$ python3 -q
>>> import numpy as np
>>> import numpy.linalg as la
>>> np.set_printoptions(precision=3, suppress=True, linewidth=100)
>>> F = np.array([[1.0, 0.2, 0.04], [0.2, 1.0, 0.2], [0.04, 0.2, 1.0]])
>>> out = la.inv(F)
>>> round(float(la.det(F) * la.det(out)), 3)
1.0
>>> print(np.round(F @ out, 3) + 0)
[[1. 0. 0.]
 [0. 1. 0.]
 [0. 0. 1.]]
>>> (np.abs(out) > 1e-9).astype(int)
array([[1, 1, 0],
       [1, 1, 1],
       [0, 1, 1]])
>>> la.inv(out)
array([[1.  , 0.2 , 0.04],
       [0.2 , 1.  , 0.2 ],
       [0.04, 0.2 , 1.  ]])
>>> np.round(la.slogdet(F)[0], 3)
np.float64(1.0)
>>> ev, evecs = la.eigh(F)
>>> np.abs(evecs[:, -1])
array([0.517, 0.682, 0.517])
>>> (ev > 1e-8).sum(), (ev < -1e-8).sum()
(np.int64(3), np.int64(0))
>>> print(np.round(evecs.T @ F @ evecs, 3) + 0)
[[0.736 0.    0.   ]
 [0.    0.96  0.   ]
 [0.    0.    1.304]]
>>> la.eigvalsh(F @ F)
array([0.542, 0.922, 1.699])
>>> print(np.abs(evecs[:, -1]).round(6).argmax())
1
>>> la.eigvalsh(F + 3 * np.eye(3))
array([3.736, 3.96 , 4.304])
>>> evecs @ np.diag(ev) @ evecs.T
array([[1.  , 0.2 , 0.04],
       [0.2 , 1.  , 0.2 ],
       [0.04, 0.2 , 1.  ]])
>>> print(ev)
[0.736 0.96  1.304]
>>> la.svd(F, compute_uv=False)
array([1.304, 0.96 , 0.736])
>>> vec = np.ones(3)
>>> for _ in range(5):
...     vec = F @ vec
...     vec /= la.norm(vec)
...     print(round(vec @ F @ vec, 3))
... 
1.3
1.302
1.303
1.303
1.304
>>> vec
array([0.521, 0.676, 0.521])
>>> vec = np.array([-2, 2, -1])
>>> rhs = F @ vec
>>> rhs
array([-1.64,  1.4 , -0.68])
>>> print(la.solve(F.T, F[0]))
[1. 0. 0.]
>>> la.solve(F, rhs + F[:, 0])
array([-1.,  2., -1.])
>>> la.solve(F, rhs)
array([-2.,  2., -1.])
>>> f, g = F[0], F[1]
>>> round(f @ f, 3)
np.float64(1.042)
>>> pr = (f @ g) / (f @ f) * f
>>> round(float((g - pr) @ f), 3)
-0.0
>>> g - pr
array([-0.192,  0.922,  0.184])
>>> print(np.outer(f, g))
[[0.2   1.    0.2  ]
 [0.04  0.2   0.04 ]
 [0.008 0.04  0.008]]
>>> m1 = np.load("a.npy")
>>> m1
array([[ 1.031,  1.705,  1.456, -1.212, -1.053],
       [ 1.705,  0.377, -0.844, -1.392, -0.201],
       [ 1.456, -0.844, -1.024,  2.588, -2.755],
       [-1.212, -1.392,  2.588,  2.765,  0.633],
       [-1.053, -0.201, -2.755,  0.633,  2.851]])
>>> [round(float(la.det(m1[:i, :i])), 2) + 0 for i in range(1, 6)]
[1.03, -2.52, -3.15, 25.88, 99.93]
>>> np.all(la.eigvalsh(m1) > 0)
np.False_
>>> out = m1 / np.sqrt((m1 ** 2).mean(axis=1, keepdims=True))
>>> la.norm(out, axis=1)
array([2.236, 2.236, 2.236, 2.236, 2.236])
>>> out[1]
array([ 1.591,  0.352, -0.788, -1.299, -0.188])
>>> la.matrix_rank(out) == la.matrix_rank(m1)
np.True_
>>> la.matrix_rank(m1 - m1.mean(axis=1, keepdims=True))
np.int64(4)
>>> ev, evecs = la.eig(m1)
>>> print(np.round(m1 @ evecs[:, 0] - ev[0] * evecs[:, 0], 3) + 0)
[0. 0. 0. 0. 0.]
>>> ev, evecs = la.eigh(m1)
>>> vec = np.array([3, 3, 0, 1, 1])
>>> round(float(vec @ m1 @ vec / (vec @ vec)), 3), np.round(ev[0], 3), np.round(ev[-1], 3)
(1.355, np.float64(-3.999), np.float64(5.0))
>>> np.abs(m1).sum(axis=1).max(), np.round(np.abs(ev).max(), 3)
(np.float64(8.667), np.float64(5.0))
>>> A = np.load("out18.npy")
>>> print(A)
[[ 5  5  5  5]
 [ 5 10 10 10]
 [ 5 10 15 15]
 [ 5 10 15 20]]
>>> print(np.kron(np.eye(2, dtype=int), A))
[[ 5  5  5  5  0  0  0  0]
 [ 5 10 10 10  0  0  0  0]
 [ 5 10 15 15  0  0  0  0]
 [ 5 10 15 20  0  0  0  0]
 [ 0  0  0  0  5  5  5  5]
 [ 0  0  0  0  5 10 10 10]
 [ 0  0  0  0  5 10 15 15]
 [ 0  0  0  0  5 10 15 20]]
>>> np.round(la.det(2 * A), 3), round(la.det(A), 3)
(np.float64(10000.0), np.float64(625.0))
>>> round(la.det(A.T), 3)
np.float64(625.0)
>>> np.einsum("ij,ji->", A, A)
np.int64(1750)
>>> proj = np.triu(np.array([[-6, 1, 1, 5], [1, 1, 5, -7], [-4, -8, -6, -9], [9, 2, 5, -5]]), 1) + np.eye(4)
>>> out = proj @ A @ la.inv(proj)
>>> round(float(la.det(out)), 3)
625.0
>>> out
array([[  40.,   35., -110., -815.],
       [  -5.,   -5.,   10.,   25.],
       [ -40.,  -40.,  120.,  835.],
       [   5.,    5.,  -15., -105.]])
>>> mat = np.loadtxt("sample11.csv", delimiter=",")
>>> mat
array([[-3., -3., -5., -2.],
       [-6., -2.,  1.,  4.],
       [-3., -3., -5., -2.],
       [ 3., -9., -9., -3.],
       [-3., -3., -5.,  1.],
       [-4., -2., -3., -3.]])
>>> out = mat / la.norm(mat, axis=1, keepdims=True)
>>> G = out @ out.T
>>> round(np.degrees(np.arccos(np.clip(G[2, 1], -1, 1))), 3)
np.float64(77.73)
>>> (G - 2 * np.eye(6)).round(6).argmax(axis=1)
array([2, 4, 0, 0, 0, 0])
>>> G[2]
array([1.   , 0.213, 1.   , 0.75 , 0.902, 0.923])
>>> (np.abs(G) > 0.9).astype(int)
array([[1, 0, 1, 0, 1, 1],
       [0, 1, 0, 0, 0, 0],
       [1, 0, 1, 0, 1, 1],
       [0, 0, 0, 1, 0, 0],
       [1, 0, 1, 0, 1, 0],
       [1, 0, 1, 0, 0, 1]])
>>> arr = np.loadtxt("x.csv", delimiter=",")
>>> arr
array([[ 4.659,  9.061, -0.265, -1.504,  0.285],
       [ 8.416,  7.709,  3.635,  1.754, -1.668],
       [ 9.995,  7.998,  0.729, -4.459, -2.079],
       [ 9.081,  7.639,  1.627, -1.718, -1.732],
       [-2.869,  2.441, -6.759,  6.279,  5.088],
       [ 4.596,  4.259,  2.074,  8.28 ,  0.587],
       [14.635,  7.768,  4.955, -3.194, -4.585],
       [-6.719,  6.818, -5.248,  6.753,  6.145],
       [ 8.091,  6.952, -0.904, -3.314, -0.934],
       [ 3.95 ,  8.872,  0.037, -0.056,  0.588],
       [ 5.391,  5.657,  0.534,  3.374,  0.249],
       [ 3.882,  5.59 , -0.165,  4.107,  1.005],
       [ 5.968,  3.44 , -1.978,  2.146,  0.518],
       [ 4.63 ,  5.614,  1.102,  5.061,  0.529],
       [ 6.506,  3.631, -2.37 ,  0.753,  0.301],
       [ 9.417,  7.937,  3.982,  0.858, -2.176],
       [10.601,  6.867,  8.509,  7.413, -3.087],
       [ 2.388,  2.791, -3.032,  5.397,  2.299],
       [ 7.28 , 11.7  ,  1.025, -6.035, -1.316],
       [ 2.335,  3.338, -4.268,  2.972,  2.399],
       [ 4.621,  5.201, -1.012,  2.625,  0.814],
       [ 1.149,  4.659, -2.005,  5.703,  2.528],
       [ 6.762,  2.256,  3.793, 11.04 , -0.344],
       [ 2.271,  4.371, -3.975,  2.08 ,  2.28 ],
       [10.035,  5.043,  3.824,  3.821, -2.112],
       [ 6.655,  7.76 ,  3.882,  3.944, -0.918],
       [ 1.673,  5.894,  0.79 ,  7.447,  1.847],
       [ 6.504,  4.426, -0.021,  3.023, -0.047],
       [ 1.857,  5.796,  1.584,  8.504,  1.688],
       [-1.88 , -2.113, -6.221, 12.04 ,  5.095],
       [ 2.744, -1.24 , -7.242,  4.422,  3.056],
       [ 6.351,  3.296,  1.727,  7.172, -0.047],
       [ 8.508,  7.007,  4.931,  4.426, -1.775]])
>>> cent = arr[[10, 3]].astype(float)
>>> for _ in range(3):
...     lab = la.norm(arr[:, None] - cent, axis=-1).argmin(axis=1)
...     cent = np.array([arr[lab == j].mean(axis=0) for j in range(2)])
... 
>>> lab
array([1, 1, 1, 1, 0, 0, 1, 0, 1, 1, 0, 0, 0, 0, 0, 1, 1, 0, 1, 0, 0, 0, 0, 0, 1, 1, 0, 0, 0, 0, 0,
       0, 1])
>>> print(cent)
[[ 2.908  3.806 -1.635  5.459  1.8  ]
 [ 8.563  7.87   2.767  0.149 -1.655]]
>>> dist = la.norm(arr[:, None] - arr[None], axis=-1)
>>> dist[9].round(6).argsort(kind="stable")[:4]
array([ 9,  0, 20, 10])
>>> dist.mean(axis=1).argmax()
np.int64(29)
>>> np.unravel_index(dist.round(6).argmax(), dist.shape)
(np.int64(6), np.int64(29))
>>> dist[:5, :5]
array([[ 0.   ,  6.751,  6.701,  5.41 , 15.043],
       [ 6.751,  0.   ,  7.056,  4.067, 18.145],
       [ 6.701,  7.056,  0.   ,  3.066, 20.472],
       [ 5.41 ,  4.067,  3.066,  0.   , 18.725],
       [15.043, 18.145, 20.472, 18.725,  0.   ]])
>>> (dist + 1e9 * np.eye(33)).round(6).argmin(axis=1)
array([ 9, 15,  3,  2,  7, 31,  2,  4,  2,  0, 27, 13, 14, 11, 12,  1, 32, 21,  2, 23, 11, 17,  5,
       19, 32, 32, 28, 10, 26,  4, 19,  5, 25])
>>> W0 = np.load("dump.npy")
>>> W0
array([[-1,  0,  0,  0,  0],
       [ 0,  2,  0,  0,  0],
       [ 0,  0, -1,  0,  0],
       [ 0,  0,  0, -1,  0],
       [ 0,  0,  0,  0, -1]])
>>> print(W0 @ W0)
[[1 0 0 0 0]
 [0 4 0 0 0]
 [0 0 1 0 0]
 [0 0 0 1 0]
 [0 0 0 0 1]]
>>> (W0 != 0).astype(int)
array([[1, 0, 0, 0, 0],
       [0, 1, 0, 0, 0],
       [0, 0, 1, 0, 0],
       [0, 0, 0, 1, 0],
       [0, 0, 0, 0, 1]])
>>> round(float(la.det(W0)), 3)
2.0
>>> f = np.array([-5, 8, 3])
>>> print(np.polyval(f, W0[3]))
[  3   3   3 -10   3]
>>> print(np.cross(W0[3, :3], W0[4, :3]))
[0 0 0]
>>> np.correlate(W0[3], W0[4], "full")
array([0, 0, 0, 1, 0, 0, 0, 0, 0])
>>> vec = np.array([5, -7, -9, 2, 4])
>>> np.sign((W0 @ vec).round(6))
array([-1, -1,  1, -1, -1])
>>> W0 @ (2 * vec)
array([-10, -28,  18,  -4,  -8])
>>> rng = np.random.default_rng(2898)
>>> lab = rng.permutation(5)
>>> lab
array([1, 4, 0, 2, 3])
>>> out = W0[lab][:, lab]
>>> np.diag(out)
array([ 2, -1, -1, -1, -1])
>>> np.trace(out)
np.int64(-2)
>>> np.allclose(out, W0)
False
>>> print(round(la.det(out), 3), round(float(la.det(W0[lab])), 3))
2.0 2.0
>>> np.sort(np.abs(la.eigvals(out)))
array([1., 1., 1., 1., 2.])
>>> def softmax(z):
...     e = np.exp(z - z.max(axis=-1, keepdims=True))
...     return e / e.sum(axis=-1, keepdims=True)
... 
>>> print(np.round(softmax(10 * W0[2]), 3) + 0)
[0.25 0.25 0.   0.25 0.25]
>>> softmax(W0[2] + -2)
array([0.229, 0.229, 0.084, 0.229, 0.229])
>>> S = W0 @ W0.T / np.sqrt(5)
>>> print(softmax(S)[2] @ W0)
[-0.18   0.359 -0.281 -0.18  -0.18 ]
>>> J = np.load("data.npy")
>>> print(J)
[[1. 3. 3. 2.]
 [3. 1. 9. 2.]
 [3. 2. 9. 1.]
 [0. 0. 0. 0.]]
>>> Uu, sv, Vh = la.svd(J)
>>> evecs = Vh[:(sv > 1e-8).sum()]
>>> vec = J[2] + 5 * J[3] + rng.integers(2) * np.eye(4)[2]
>>> print(vec)
[3. 2. 9. 1.]
>>> la.matrix_rank(np.vstack([J, vec]))
np.int64(3)
>>> print(round(float(la.norm(vec - evecs.T @ evecs @ vec)), 3))
0.0
>>> np.round(evecs.T @ evecs, 3) + 0
array([[0.1, 0. , 0.3, 0. ],
       [0. , 1. , 0. , 0. ],
       [0.3, 0. , 0.9, 0. ],
       [0. , 0. , 0. , 1. ]])
